In [1]: import numpy as np

In [2]: np.set_printoptions(suppress=True, linewidth=100)

In [3]: rnd = lambda a: np.round(a, 3) + 0

In [4]: M = np.loadtxt("test4.csv", delimiter=",")

In [5]: rnd(M)
Out[5]: 
array([[ 1.   ,  0.   ,  0.   ,  0.   ,  0.   ,  0.   ],
       [ 0.   , -0.707,  0.   ,  0.   , -0.707,  0.   ],
       [ 0.   ,  0.   ,  1.   ,  0.   ,  0.   ,  0.   ],
       [ 0.   ,  0.   ,  0.   ,  1.   ,  0.   ,  0.   ],
       [ 0.   ,  0.707,  0.   ,  0.   , -0.707,  0.   ],
       [ 0.   ,  0.   ,  0.   ,  0.   ,  0.   ,  1.   ]])

In [6]: rnd(np.sort(np.linalg.eigvals(M).real))
Out[6]: array([-0.707, -0.707,  1.   ,  1.   ,  1.   ,  1.   ])

In [7]: print(rnd(np.linalg.det(M)))
1.0

In [8]: (np.linalg.matrix_power((M != 0) + (M.T != 0) + np.eye(6), 6) > 0).astype(int)
Out[8]: 
array([[1, 0, 0, 0, 0, 0],
       [0, 1, 0, 0, 1, 0],
       [0, 0, 1, 0, 0, 0],
       [0, 0, 0, 1, 0, 0],
       [0, 1, 0, 0, 1, 0],
       [0, 0, 0, 0, 0, 1]])

In [9]: print(np.flatnonzero(np.linalg.matrix_power((M != 0) + (M.T != 0) + np.eye(6), 6)[4]))
[1 4]

In [10]: x = np.array([8, 7, 0, 2, 7, 8])

In [11]: y = M @ x

In [12]: rnd(y)
Out[12]: array([ 8.   , -9.899,  0.   ,  2.   ,  0.   ,  8.   ])

In [13]: rnd(np.linalg.solve(M.T, M[4]))
Out[13]: array([0., 0., 0., 0., 1., 0.])

In [14]: rnd(np.linalg.solve(M, 3 * y))
Out[14]: array([24., 21.,  0.,  6., 21., 24.])

In [15]: rnd(M.mean(axis=0))
Out[15]: array([ 0.167,  0.   ,  0.167,  0.167, -0.236,  0.167])

In [16]: print(np.count_nonzero(M))
8

In [17]: np.abs(M).max()
Out[17]: np.float64(1.0)

In [18]: rnd(M.sum(axis=1))
Out[18]: array([ 1.   , -1.414,  1.   ,  1.   ,  0.   ,  1.   ])

In [19]: np.unravel_index(np.abs(M).argmax(), M.shape)
Out[19]: (np.int64(0), np.int64(0))

In [20]: M.shape
Out[20]: (6, 6)

In [21]: np.linalg.matrix_rank(M)
Out[21]: np.int64(6)

In [22]: J = np.load("case15.npy")

In [23]: J
Out[23]: 
array([[1.   , 0.7  , 0.49 , 0.343],
       [0.7  , 1.   , 0.7  , 0.49 ],
       [0.49 , 0.7  , 1.   , 0.7  ],
       [0.343, 0.49 , 0.7  , 1.   ]])

In [24]: # equal to its transpose

In [25]: x = np.ones(4)

In [26]: for _ in range(7):
    ...:     x = J @ x
    ...:     x /= np.linalg.norm(x)
    ...:     print(round(x @ J @ x, 3))
    ...: 
2.725
2.725
2.725
2.725
2.725
2.725
2.725

In [27]: print(rnd(np.linalg.eigvalsh(J)[-1]))
2.725

In [28]: rng = np.random.default_rng(144216)

In [29]: idx = rng.permutation(4)

In [30]: A2 = J[:, idx] * rng.choice([-1, 1], 4)

In [31]: A2
Out[31]: 
array([[1.   , 0.343, 0.49 , 0.7  ],
       [0.7  , 0.49 , 0.7  , 1.   ],
       [0.49 , 0.7  , 1.   , 0.7  ],
       [0.343, 1.   , 0.7  , 0.49 ]])

In [32]: U, _, VT = np.linalg.svd(J.T @ A2)

In [33]: rnd(U @ VT)
Out[33]: 
array([[1., 0., 0., 0.],
       [0., 0., 0., 1.],
       [0., 0., 1., 0.],
       [0., 1., 0., 0.]])

In [34]: rnd(np.linalg.lstsq(J, A2)[0])
Out[34]: 
array([[1., 0., 0., 0.],
       [0., 0., 0., 1.],
       [0., 0., 1., 0.],
       [0., 1., 0., 0.]])

In [35]: idx
Out[35]: array([0, 3, 2, 1])

In [36]: m1 = np.array([[1.0, -2.0, 1.0], [0.0, -1.0, 1.0], [0.0, 0.0, 0.0]])

In [37]: m1
Out[37]: 
array([[ 1., -2.,  1.],
       [ 0., -1.,  1.],
       [ 0.,  0.,  0.]])

In [38]: # rank 2

In [39]: A2 = m1 + rng.integers(-2, 3, (3, 2)) @ rng.integers(-2, 3, (2, 3))

In [40]: A2
Out[40]: 
array([[-3.,  2.,  5.],
       [-4.,  3.,  3.],
       [ 6., -6., -4.]])

In [41]: np.linalg.matrix_rank(A2 - m1, tol=1e-8)
Out[41]: np.int64(2)

In [42]: A2 - m1
Out[42]: 
array([[-4.,  4.,  4.],
       [-4.,  4.,  2.],
       [ 6., -6., -4.]])

In [43]: np.abs(A2 - m1).sum(axis=1)
Out[43]: array([12., 10., 16.])
